In [1]: import numpy as np

In [2]: np.set_printoptions(precision=3, suppress=True, linewidth=200, legacy="1.25")

In [3]: A = np.load("m.npy")

In [4]: print(A)
[[0 1 0 0 0]
 [0 0 1 0 0]
 [0 0 0 0 1]
 [0 0 0 1 0]
 [1 0 0 0 0]]

In [5]: rng = np.random.default_rng(8046)

In [6]: idx = rng.permutation(5)

In [7]: print(idx)
[0 2 4 1 3]

In [8]: other = A[idx][:, idx]

In [9]: print(np.allclose(other, A))
False

In [10]: print(np.trace(other))
1

In [11]: print(other)
[[0 0 0 1 0]
 [0 0 1 0 0]
 [1 0 0 0 0]
 [0 1 0 0 0]
 [0 0 0 0 1]]

In [12]: print(np.sort(np.abs(np.linalg.eigvals(other))))
[1. 1. 1. 1. 1.]

In [13]: print(np.round(np.linalg.det(A), 3))
-1.0

In [14]: print((A != 0).astype(int))
[[0 1 0 0 0]
 [0 0 1 0 0]
 [0 0 0 0 1]
 [0 0 0 1 0]
 [1 0 0 0 0]]

In [15]: x = np.array([2, 3, 1, 2, 0])

In [16]: target = A @ x

In [17]: print(target)
[3 1 0 2 2]

In [18]: print(np.linalg.solve(A.T, A[1]))
[0. 1. 0. 0. 0.]

In [19]: print(np.linalg.solve(A, A[:, 4]))
[0. 0. 0. 0. 1.]

In [20]: print(np.linalg.solve(A, target))
[2. 3. 1. 2. 0.]

In [21]: print(round(float(np.linalg.det(A)), 3))
-1.0

In [22]: print(round(float(np.abs(np.linalg.eigvals(A)).max()), 3))
1.0

In [23]: print((A + A.T) / 2)
[[0.  0.5 0.  0.  0.5]
 [0.5 0.  0.5 0.  0. ]
 [0.  0.5 0.  0.  0.5]
 [0.  0.  0.  1.  0. ]
 [0.5 0.  0.5 0.  0. ]]

In [24]: print(A @ A)
[[0 0 1 0 0]
 [0 0 0 0 1]
 [1 0 0 0 0]
 [0 0 0 1 0]
 [0 1 0 0 0]]

In [25]: print(np.allclose(A @ A.T, A.T @ A))
True

In [26]: assert A == A.T
Traceback (most recent call last):
  Cell In[26], line 1
    assert A == A.T
ValueError: The truth value of an array with more than one element is ambiguous. Use a.any() or a.all()


In [27]: A.inv()
Traceback (most recent call last):
  Cell In[27], line 1
    A.inv()
AttributeError: 'numpy.ndarray' object has no attribute 'inv'


In [28]: print(np.allclose(A, A.T))
False

In [29]: other = np.array([[7, -5, 3], [4, -4, -9], [2, 1, 5], [-4, 5, 7], [7, 2, 6]])

In [30]: print(np.einsum("ij,ij->i", A, A))
[1 1 1 1 1]

In [31]: print(other.T @ A.T)
[[ 4  2  7 -4  7]
 [-4  1  2  5 -5]
 [-9  5  6  7  3]]

In [32]: print(np.linalg.matrix_rank(A @ other))
3

In [33]: print(A @ other)
[[ 4 -4 -9]
 [ 2  1  5]
 [ 7  2  6]
 [-4  5  7]
 [ 7 -5  3]]

In [34]: print(np.vstack([A, other.T]).shape)
(8, 5)

In [35]: data = np.load("block2.npy")

In [36]: print(data)
[[-6.874  5.874 -5.874]
 [-5.193  4.193 -4.193]
 [-2.455  1.455 -1.455]
 [-5.775  4.775 -4.775]
 [-6.59   5.59  -5.59 ]
 [-4.502  3.502 -3.502]
 [-4.302  3.302 -3.302]
 [-0.53  -0.47   0.47 ]
 [-7.328  6.328 -6.328]
 [-4.442  3.442 -3.442]
 [-3.999  2.999 -2.999]
 [-6.164  5.164 -5.164]
 [-3.906  2.906 -2.906]
 [-4.34   3.34  -3.34 ]
 [-3.345  2.345 -2.345]
 [-6.136  5.136 -5.136]
 [-6.988  5.988 -5.988]
 [-4.195  3.195 -3.195]
 [-2.56   1.56  -1.56 ]]

In [37]: Xs = data - data.mean(axis=0)

In [38]: U, sv, VT = np.linalg.svd(Xs, full_matrices=False)

In [39]: print(np.round(sv ** 2 / (sv ** 2).sum(), 3) + 0)
[1. 0. 0.]

In [40]: print(np.searchsorted(np.cumsum(sv ** 2) / (sv ** 2).sum(), 0.9) + 1)
1

In [41]: print(np.round(Xs.mean(axis=0), 3) + 0)
[0. 0. 0.]

In [42]: print((np.sign(U[:, 0]) == np.sign(U[0, 0])).astype(int))
[1 1 0 1 1 0 0 0 1 0 0 1 0 0 0 1 1 0 0]

In [43]: x = np.array([8, -4, 0, -8, 9])

In [44]: h1 = np.maximum(A @ x, 0)

In [45]: print(A.T @ h1)
[8 0 0 0 9]

In [46]: print(A * (h1 > 1e-9)[:, None])
[[0 0 0 0 0]
 [0 0 0 0 0]
 [0 0 0 0 1]
 [0 0 0 0 0]
 [1 0 0 0 0]]

In [47]: u, v = data[6], data[15]

In [48]: print(np.round(u @ u, 3))
40.314

In [49]: p = (u @ v) / (u @ u) * u

In [50]: print(v - p)
[ 0.3    0.196 -0.196]

In [51]: print(np.round(np.linalg.norm(u + v) ** 2 + np.linalg.norm(u - v) ** 2, 3))
261.442

In [52]: E = np.array([[-2.0, 1.1, 1.0, 0.9],
    ...:     [0.0, 0.1, 0.3, 0.3],
    ...:     [-1.2, -0.2, 2.2, -0.4],
    ...:     [-0.8, -0.9, -2.7, -0.5],
    ...:     [-2.2, 1.5, -0.1, -0.9],
    ...:     [-1.8, -0.6, 0.0, -0.1],
    ...:     [-3.2, -0.7, 1.3, 0.0],
    ...:     [-0.5, -0.6, 0.6, -1.4],
    ...:     [1.6, 0.8, -1.4, 0.5],
    ...:     [0.6, -1.8, 0.3, -1.0],
    ...:     [0.4, -0.3, 0.3, -1.0],
    ...:     [0.0, -0.5, 0.7, 0.1],
    ...:     [0.9, 0.3, 1.5, -2.6],
    ...:     [-0.2, -1.7, 1.4, -0.1],
    ...:     [1.4, -2.0, 0.1, 0.8],
    ...:     [-1.2, -0.3, 3.5, 0.8],
    ...:     [0.6, 0.9, 0.8, -0.1],
    ...:     [0.7, 1.5, 0.1, -1.1],
    ...:     [1.5, -0.4, 2.2, 0.3],
    ...:     [1.7, 0.9, -0.2, 0.2],
    ...:     [-0.8, -0.8, -0.1, -0.1],
    ...:     [0.2, -1.3, -0.5, -1.3],
    ...:     [0.0, 0.3, 0.9, 0.2]])

In [53]: E[0] *= 10

In [54]: print(E)
[[-20.   11.   10.    9. ]
 [  0.    0.1   0.3   0.3]
 [ -1.2  -0.2   2.2  -0.4]
 [ -0.8  -0.9  -2.7  -0.5]
 [ -2.2   1.5  -0.1  -0.9]
 [ -1.8  -0.6   0.   -0.1]
 [ -3.2  -0.7   1.3   0. ]
 [ -0.5  -0.6   0.6  -1.4]
 [  1.6   0.8  -1.4   0.5]
 [  0.6  -1.8   0.3  -1. ]
 [  0.4  -0.3   0.3  -1. ]
 [  0.   -0.5   0.7   0.1]
 [  0.9   0.3   1.5  -2.6]
 [ -0.2  -1.7   1.4  -0.1]
 [  1.4  -2.    0.1   0.8]
 [ -1.2  -0.3   3.5   0.8]
 [  0.6   0.9   0.8  -0.1]
 [  0.7   1.5   0.1  -1.1]
 [  1.5  -0.4   2.2   0.3]
 [  1.7   0.9  -0.2   0.2]
 [ -0.8  -0.8  -0.1  -0.1]
 [  0.2  -1.3  -0.5  -1.3]
 [  0.    0.3   0.9   0.2]]

In [55]: # row 0 dominates

In [56]: other = np.c_[E[:, :2] @ np.array([[0, -2], [1, -3]]), np.array([-3, 0, 2, -3, 0, -3, 0, 0, -1, 0, 3, 1, 1, 1, -2, -3, -3, -1, 3, -1, 3, -1, 3])]

In [57]: print(other)
[[11.   7.  -3. ]
 [ 0.1 -0.3  0. ]
 [-0.2  3.   2. ]
 [-0.9  4.3 -3. ]
 [ 1.5 -0.1  0. ]
 [-0.6  5.4 -3. ]
 [-0.7  8.5  0. ]
 [-0.6  2.8  0. ]
 [ 0.8 -5.6 -1. ]
 [-1.8  4.2  0. ]
 [-0.3  0.1  3. ]
 [-0.5  1.5  1. ]
 [ 0.3 -2.7  1. ]
 [-1.7  5.5  1. ]
 [-2.   3.2 -2. ]
 [-0.3  3.3 -3. ]
 [ 0.9 -3.9 -3. ]
 [ 1.5 -5.9 -1. ]
 [-0.4 -1.8  3. ]
 [ 0.9 -6.1 -1. ]
 [-0.8  4.   3. ]
 [-1.3  3.5 -1. ]
 [ 0.3 -0.9  3. ]]

In [58]: print(np.linalg.norm(np.linalg.qr(E)[0].T @ other, axis=0) ** 2 / ((other ** 2).sum(axis=0) + 1e-12))
[1.    1.    0.181]
